In [1]: import numpy as np

In [2]: from numpy import linalg as LA

In [3]: np.set_printoptions(precision=3, suppress=True, linewidth=160, sign=" ")

In [4]: rng = np.random.default_rng(8885)

In [5]: theta = rng.uniform(0, 2 * np.pi, 15)

In [6]: O, _ = LA.qr(np.array([[-0.9, 0.6],
   ...:     [-0.5, -1.2],
   ...:     [0.6, -0.9],
   ...:     [-0.3, -1.0],
   ...:     [0.4, 0.5],
   ...:     [1.8, -1.1]]))

In [7]: data = 10 * np.c_[np.cos(theta), np.sin(theta)] @ O.T

In [8]: data
Out[8]: 
array([[ 3.982,  2.669, -2.506,  1.685, -1.998, -7.994],
       [-2.998,  4.797,  4.106,  4.058, -1.899,  5.574],
       [ 1.778,  6.588,  0.641,  4.975, -3.59 , -3.922],
       [ 1.043,  6.975,  1.39 ,  5.353, -3.661, -2.503],
       [-2.215,  5.9  ,  3.802,  4.842, -2.581,  3.964],
       [-3.681, -3.762,  1.894, -2.571,  2.495,  7.475],
       [-1.129, -6.943, -1.307, -5.319,  3.66 ,  2.67 ],
       [ 3.68 ,  3.767, -1.891,  2.575, -2.497, -7.472],
       [ 1.016, -6.836, -3.09 , -5.453,  3.249, -1.549],
       [ 0.933, -6.875, -3.033, -5.475,  3.282, -1.384],
       [ 4.117, -1.299, -3.914, -1.434, -0.037, -7.999],
       [ 3.201,  4.88 , -1.122,  3.495, -2.974, -6.604],
       [ 3.543, -3.619, -4.184, -3.191,  1.219, -6.721],
       [ 1.494, -6.549, -3.403, -5.277,  3.026, -2.508],
       [-3.643,  3.339,  4.177,  2.982, -1.062,  6.936]])

In [9]: Ac = data - data.mean(axis=0)

In [10]: U, sigma, Vh = LA.svd(Ac, full_matrices=False)

In [11]: sigma.round(3) + 0
Out[11]: array([ 28.905,  24.852,   0.   ,   0.   ,   0.   ,   0.   ])

In [12]: G = np.cov(data, rowvar=False)

In [13]: print(np.round(LA.eigvalsh(G)[::-1], 3) + 0)
[ 59.679  44.118   0.      0.      0.      0.   ]

In [14]: data.std(axis=0)
Out[14]: array([ 2.724,  5.289,  2.897,  4.151,  2.678,  5.356])

In [15]: G.shape
Out[15]: (6, 6)

In [16]: np.argsort(-data.std(axis=0).round(6), kind="stable")
Out[16]: array([ 5,  1,  3,  2,  0,  4])

In [17]: np.median(data, axis=0)
Out[17]: array([ 1.043,  2.669, -1.307,  1.685, -1.062, -2.503])

In [18]: print(np.polyfit(data[:, 3], data[:, 2], 1))
[ 0.458 -0.601]

In [19]: [round(float(x), 3) for x in LA.svd(data, compute_uv=False)[:3]]
Out[19]: [28.907, 25.775, 0.0]

In [20]: print(np.argsort(-LA.norm(data, axis=0).round(6), kind="stable")[:3])
[ 5  1  3]

In [21]: LA.cond(data) > 100
Out[21]: np.True_

In [22]: t3 = np.stack([data, -1 * data, data[::-1]])

In [23]: (t3 @ data.T).shape
Out[23]: (3, 15, 15)

In [24]: t3.shape
Out[24]: (3, 15, 6)

In [25]: np.einsum("bij,cij->bc", t3, t3)
Out[25]: 
array([[ 1500.   , -1500.   ,    15.883],
       [-1500.   ,  1500.   ,   -15.883],
       [   15.883,   -15.883,  1500.   ]])

In [26]: LA.norm(t3, axis=(1, 2))
Out[26]: array([ 38.73,  38.73,  38.73])

In [27]: G = data.T @ data

In [28]: np.round(np.trace(G), 3), np.round((data ** 2).sum(), 3)
Out[28]: (np.float64(1500.0), np.float64(1500.0))

In [29]: print(np.round(LA.svd(data, compute_uv=False) ** 2, 3) + 0)
[ 835.632  664.368    0.       0.       0.       0.   ]

In [30]: np.allclose(G, G.T)
Out[30]: True

In [31]: np.round(LA.eigvalsh(G)[::-1], 3) + 0
Out[31]: array([ 835.632,  664.368,    0.   ,    0.   ,    0.   ,    0.   ])

In [32]: feats = np.load("sample17.npy")

In [33]: feats
Out[33]: 
array([[ 1.915,  1.405,  1.999,  0.609, -1.102, -3.687,  0.426],
       [ 1.16 ,  3.712,  0.414,  2.484,  0.304, -0.431, -1.805],
       [-1.414, -3.634, -0.752, -2.37 , -0.068,  1.085,  1.558],
       [-1.48 ,  0.426, -1.967,  0.647,  1.365,  3.803, -1.419],
       [-1.669, -0.18 , -2.034,  0.241,  1.315,  3.872, -1.124],
       [-1.169,  1.211, -1.797,  1.158,  1.375,  3.555, -1.752],
       [ 1.581, -0.12 ,  2.007, -0.443, -1.344, -3.851,  1.275],
       [-1.956, -2.255, -1.813, -1.229,  0.847,  3.249,  0.156],
       [-0.187,  2.854, -1.029,  2.152,  1.122,  2.244, -2.199],
       [ 1.224,  3.703,  0.496,  2.463,  0.248, -0.59 , -1.751],
       [ 1.227,  3.703,  0.5  ,  2.463,  0.245, -0.596, -1.748],
       [ 0.014, -3.052,  0.868, -2.26 , -1.047, -1.957,  2.212],
       [-1.266, -3.694, -0.551, -2.447, -0.21 ,  0.696,  1.712],
       [-1.315,  0.866, -1.884,  0.935,  1.378,  3.687, -1.613],
       [-1.924, -2.63 , -1.669, -1.513,  0.693,  2.937,  0.451],
       [-0.029,  3.036, -0.883,  2.251,  1.054,  1.983, -2.211],
       [-1.635, -3.436, -1.084, -2.174,  0.182,  1.739,  1.249],
       [ 1.341,  3.669,  0.651,  2.413,  0.14 , -0.888, -1.639],
       [ 1.276,  3.691,  0.564,  2.443,  0.201, -0.721, -1.703],
       [ 1.918,  2.67 ,  1.65 ,  1.544, -0.675, -2.897, -0.484],
       [-1.946, -1.732, -1.946, -0.844,  1.016,  3.554, -0.213],
       [ 1.925,  1.494,  1.987,  0.673, -1.08 , -3.655,  0.37 ],
       [-1.942, -1.675, -1.957, -0.803,  1.032,  3.581, -0.251],
       [ 0.13 ,  3.199, -0.73 ,  2.336,  0.979,  1.707, -2.21 ],
       [-1.87 , -1.085, -2.032, -0.383,  1.173,  3.78 , -0.622],
       [ 1.681,  0.225,  2.037, -0.211, -1.31 , -3.873,  1.101],
       [-1.904, -2.752, -1.61 , -1.608,  0.635,  2.812,  0.554],
       [-0.518,  2.405, -1.317,  1.894,  1.243,  2.752, -2.123],
       [-1.837, -0.902, -2.042, -0.255,  1.208,  3.819, -0.73 ]])

In [34]: labels = feats[:, 0] > np.median(feats[:, 0])

In [35]: f = feats[labels].mean(axis=0) - feats[~labels].mean(axis=0)

In [36]: labels.astype(int)
Out[36]: array([ 1,  1,  0,  0,  0,  0,  1,  0,  1,  1,  1,  1,  0,  0,  0,  1,  0,  1,  1,  1,  0,  1,  0,  1,  0,  1,  0,  0,  0])

In [37]: ((feats - feats.mean(axis=0)) @ f > 0).astype(int)
Out[37]: array([ 1,  1,  0,  0,  0,  0,  1,  0,  1,  1,  1,  0,  0,  0,  0,  1,  0,  1,  1,  1,  0,  1,  0,  1,  0,  1,  0,  0,  0])

In [38]: def softmax(z):
    ...:     e = np.exp(z - z.max(axis=-1, keepdims=True))
    ...:     return e / e.sum(axis=-1, keepdims=True)
    ...: 

In [39]: np.round(softmax(10 * feats[2]), 3) + 0
Out[39]: array([ 0.   ,  0.   ,  0.   ,  0.   ,  0.   ,  0.009,  0.991])

In [40]: print(softmax(feats[2]))
[ 0.026  0.003  0.05   0.01   0.099  0.312  0.501]

In [41]: scores = feats @ feats.T / np.sqrt(7)

In [42]: softmax(scores).round(6).argmax(axis=1)
Out[42]: array([  0,   1,   2,   3,   4,   5,   6,   7,   8,   9,  10,  11,  12,  13,  14,  15,  16,  17,  18,  19,  20,  21,  22,  23,  24,  25,  26,  27,  28])

In [43]: softmax(scores)[2] @ feats
Out[43]: array([-1.503, -3.379, -0.935, -2.161,  0.092,  1.459,  1.307])

In [44]: LA.lstsq(feats[:-1].T, feats[-1])[2]
Out[44]: np.int32(2)

In [45]: np.unique(feats.round(6), axis=0).shape
Out[45]: (29, 7)

In [46]: G = np.cov(feats, rowvar=False)

In [47]: np.median(feats, axis=0)
Out[47]: array([-0.518,  0.426, -0.883,  0.609,  0.635,  1.739, -0.622])

In [48]: np.argwhere(np.triu(np.abs(np.corrcoef(feats.T)) > 0.8, 1))
Out[48]: 
array([[ 0,  2],
       [ 0,  5],
       [ 1,  3],
       [ 1,  6],
       [ 2,  4],
       [ 2,  5],
       [ 3,  6],
       [ 4,  5]])

In [49]: G.shape
Out[49]: (7, 7)

In [50]: U, sigma, Vh = LA.svd(feats)

In [51]: vecs = Vh[:(sigma > 1e-8).sum()]

In [52]: x = feats[11] + -1 * feats[2] + rng.integers(2) * np.eye(7)[4]

In [53]: x
Out[53]: array([ 1.428,  0.582,  1.62 ,  0.11 , -0.979, -3.043,  0.653])

In [54]: np.diag(vecs.T @ vecs)
Out[54]: array([ 0.153,  0.552,  0.168,  0.255,  0.076,  0.6  ,  0.196])

In [55]: F = np.load("w.npy")

In [56]: F
Out[56]: 
array([[ 0., -1.,  0.,  0.],
       [-1., -3., -1.,  0.],
       [ 0., -1., -3., -1.],
       [ 0.,  0., -1., -1.]])

In [57]: x = np.array([-2, 2, -3, -2])

In [58]: target = F @ x

In [59]: target
Out[59]: array([-2., -1.,  9.,  5.])

In [60]: LA.solve(F, F[:, 1])
Out[60]: array([-0.,  1., -0., -0.])

In [61]: print(LA.solve(F, 2 * target))
[-4.  4. -6. -4.]

In [62]: vals, vecs = LA.eigh(F)

In [63]: LA.svd(F, compute_uv=False)
Out[63]: array([ 4.271,  2.519,  0.549,  0.339])

In [64]: np.round(vecs.T @ vecs, 3) + 0
Out[64]: 
array([[ 1.,  0.,  0.,  0.],
       [ 0.,  1.,  0.,  0.],
       [ 0.,  0.,  1.,  0.],
       [ 0.,  0.,  0.,  1.]])

In [65]: LA.eigvalsh(F + -1 * np.eye(4))
Out[65]: array([-5.271, -3.519, -1.549, -0.661])

In [66]: vals, vecs = LA.eig(F)

In [67]: np.round(F @ vecs[:, 0] - vals[0] * vecs[:, 0], 3) + 0
Out[67]: array([ 0.,  0.,  0.,  0.])

In [68]: np.sort(LA.eigvals(F @ F))
Out[68]: array([  0.115,   0.301,   6.346,  18.238])

In [69]: [round(float(LA.det(F[:i, :i])), 2) + 0 for i in range(1, 5)]
Out[69]: [0.0, -1.0, 3.0, -2.0]

In [70]: M2 = np.array([[1, -1], [-5, -3], [0, 4]])

In [71]: m1 = np.kron(np.eye(3, dtype=int), M2)

In [72]: print(m1)
[[ 1 -1  0  0  0  0]
 [-5 -3  0  0  0  0]
 [ 0  4  0  0  0  0]
 [ 0  0  1 -1  0  0]
 [ 0  0 -5 -3  0  0]
 [ 0  0  0  4  0  0]
 [ 0  0  0  0  1 -1]
 [ 0  0  0  0 -5 -3]
 [ 0  0  0  0  0  4]]

In [73]: U, sigma, Vh = LA.svd(m1, full_matrices=False)

In [74]: U.shape, sigma.shape, Vh.shape
Out[74]: ((9, 6), (6,), (6, 6))

In [75]: print(sigma)
[ 6.325  6.325  6.325  3.464  3.464  3.464]

In [76]: M2 = np.c_[m1[:, :2] @ np.array([[2, 7], [6, 6]]), np.array([-3, 0, 2, -2, 0, 2, -3, -2, 2])]

In [77]: M2
Out[77]: 
array([[ -4,   1,  -3],
       [-28, -53,   0],
       [ 24,  24,   2],
       [  0,   0,  -2],
       [  0,   0,   0],
       [  0,   0,   2],
       [  0,   0,  -3],
       [  0,   0,  -2],
       [  0,   0,   2]])

In [78]: np.round(LA.lstsq(m1, M2[:, 0])[0], 3) + 0
Out[78]: array([ 2.,  6.,  0.,  0.,  0.,  0.])

In [79]: LA.matrix_rank(np.c_[m1, M2])
Out[79]: np.int64(7)

In [80]: x = np.array([1, -2, -2, -2, 2, 2])

In [81]: target = m1 @ x

In [82]: LA.lstsq(m1, target)[0]
Out[82]: array([ 1., -2., -2., -2.,  2.,  2.])

In [83]: print(target)
[  3   1  -8   0  16  -8   0 -16   8]

In [84]: target = target + 0.3 * rng.normal(size=9)

In [85]: target
Out[85]: array([  3.008,   1.01 ,  -7.775,   0.153,  16.332,  -8.114,  -0.171, -15.857,   7.754])

In [86]: coef, *_ = LA.lstsq(m1, target)

In [87]: np.round(m1.T @ (target - m1 @ coef), 3) + 0
Out[87]: array([ 0.,  0.,  0.,  0.,  0.,  0.])

In [88]: coef
Out[88]: array([ 0.973, -1.952, -2.035, -2.043,  1.988,  1.959])

In [89]: coef.round()
Out[89]: array([ 1., -2., -2., -2.,  2.,  2.])

In [90]: labels = rng.permutation(6)

In [91]: M2 = m1[:, labels] * rng.choice([-1, 1], 6)

In [92]: print(M2)
[[ 1 -1  0  0  0  0]
 [ 3  5  0  0  0  0]
 [-4  0  0  0  0  0]
 [ 0  0  0 -1  1  0]
 [ 0  0  0 -3 -5  0]
 [ 0  0  0  4  0  0]
 [ 0  0  1  0  0  1]
 [ 0  0  3  0  0 -5]
 [ 0  0 -4  0  0  0]]

In [93]: U, _, Vh = LA.svd(m1.T @ M2)

In [94]: np.round(LA.lstsq(m1, M2)[0], 3) + 0
Out[94]: 
array([[ 0., -1.,  0.,  0.,  0.,  0.],
       [-1.,  0.,  0.,  0.,  0.,  0.],
       [ 0.,  0.,  0.,  0.,  1.,  0.],
       [ 0.,  0.,  0.,  1.,  0.,  0.],
       [ 0.,  0.,  0.,  0.,  0.,  1.],
       [ 0.,  0., -1.,  0.,  0.,  0.]])

In [95]: labels
Out[95]: array([ 1,  0,  5,  3,  2,  4])

In [96]: X = np.array([[-1, 2, 2, 3, -1, 2, -1],
    ...:     [3, 0, 0, 0, 2, -2, -1],
    ...:     [1, 1, 2, -2, 3, 3, -3],
    ...:     [-2, -1, -3, -1, -2, 3, 2],
    ...:     [-2, -2, -3, -3, 0, -2, -3],
    ...:     [-1, 2, 0, -2, -2, 1, -3],
    ...:     [2, 2, -1, 1, 3, -2, -3],
    ...:     [3, -2, -1, -3, -3, 0, -1]])

In [97]: X[4] = X[6]

In [98]: print(X)
[[-1  2  2  3 -1  2 -1]
 [ 3  0  0  0  2 -2 -1]
 [ 1  1  2 -2  3  3 -3]
 [-2 -1 -3 -1 -2  3  2]
 [ 2  2 -1  1  3 -2 -3]
 [-1  2  0 -2 -2  1 -3]
 [ 2  2 -1  1  3 -2 -3]
 [ 3 -2 -1 -3 -3  0 -1]]

In [99]: M2 = np.array([[3, 2], [0, 3], [3, 3], [0, 2], [0, 1], [3, 1], [0, 1]])

In [100]: M2.T @ X.T
Out[100]: 
array([[  9,   3,  18,  -6,  -3,   0,  -3,   6],
       [ 16,   5,  10, -15,   7,  -4,   7, -13]])

In [101]: np.vstack([X, M2.T]).shape
Out[101]: (10, 7)

In [102]: W = np.array([[1, 1, 1, 1, 1, 0],
     ...:     [2, 2, 1, 2, 2, 0],
     ...:     [2, 2, 0, 2, 0, 2],
     ...:     [0, 1, 2, 0, 2, 1],
     ...:     [0, 1, 2, 1, 1, 0],
     ...:     [2, 0, 0, 2, 0, 0],
     ...:     [2, 2, 2, 0, 0, 0]])

In [103]: coef = np.array([-1, -2, -2, -3, 1, -2])

In [104]: H = np.maximum(X @ W + coef, 0)

In [105]: print(H)
[[  8   5   1   7   9   5]
 [  0   1   3   0   6   0]
 [  6   0   0  13   3   0]
 [  0   0   0   0   0   0]
 [  0   0   4   0  12   0]
 [  0   0   0   0   0   0]
 [  0   0   4   0  12   0]
 [  0   0   0   0   0   0]]

In [106]: print((H > 0).mean(axis=0))
[ 0.25   0.25   0.5    0.25   0.625  0.125]

In [107]: W2 = np.array([[2, 0], [-2, 1], [-1, -1], [1, -1], [-1, -2], [1, 0]])

In [108]: H @ W2
Out[108]: 
array([[  8, -21],
       [-11, -14],
       [ 22, -19],
       [  0,   0],
       [-16, -28],
       [  0,   0],
       [-16, -28],
       [  0,   0]])

In [109]: print(W @ W2)
[[-1 -3]
 [-1 -5]
 [ 4  0]
 [-5 -5]
 [-4 -4]
 [ 6 -2]
 [-2  0]]

In [110]: f = np.array([-3, 2, -3, 2, -3]) + 0.5

In [111]: E = np.eye(5) - 2 * np.outer(f, f) / (f @ f)

In [112]: E
Out[112]: 
array([[ 0.6,  0.4, -0.4,  0.4, -0.4],
       [ 0.4,  0.6,  0.4, -0.4,  0.4],
       [-0.4,  0.4,  0.6,  0.4, -0.4],
       [ 0.4, -0.4,  0.4,  0.6,  0.4],
       [-0.4,  0.4, -0.4,  0.4,  0.6]])

In [113]: vals, vecs = LA.eigh(E)

In [114]: x = np.array([-3, 3, 3, 3, -1])

In [115]: print(np.abs(E).sum(axis=1).max(), np.round(np.abs(vals).max(), 3))
2.2 1.0

In [116]: np.round(x @ E @ x, 3)
Out[116]: np.float64(17.4)

In [117]: A = np.array([[0, 2, 1, -1, -1, 2],
     ...:     [-2, 0, 1, 0, 1, 0],
     ...:     [-1, -1, 0, 0, 1, 1],
     ...:     [1, 0, 0, 0, -2, 1],
     ...:     [1, -1, -1, 2, 0, 1],
     ...:     [-2, 0, -1, -1, -1, 0]])

In [118]: W = np.array([[4, 3, 1], [1, 0, 4], [2, 5, 5], [0, 3, 4], [0, 1, 3], [2, 2, 3]])

In [119]: coef = np.array([1, 2, 3])

In [120]: H = np.maximum(A @ W + coef, 0)

In [121]: (H > 0).mean(axis=0)
Out[121]: array([ 0.5  ,  0.833,  0.833])

In [122]: H
Out[122]: 
array([[  9,   7,  15],
       [  0,   2,   9],
       [  0,   2,   4],
       [  7,   5,   1],
       [  4,   8,   6],
       [  0,   0,   0]])

In [123]: W2 = np.array([[2, 3], [3, 2], [3, 0]])

In [124]: H @ W2
Out[124]: 
array([[ 84,  41],
       [ 33,   4],
       [ 18,   4],
       [ 32,  31],
       [ 50,  28],
       [  0,   0]])

In [125]: (H @ W2).round(6).argmax(axis=1)
Out[125]: array([ 0,  0,  0,  0,  0,  0])
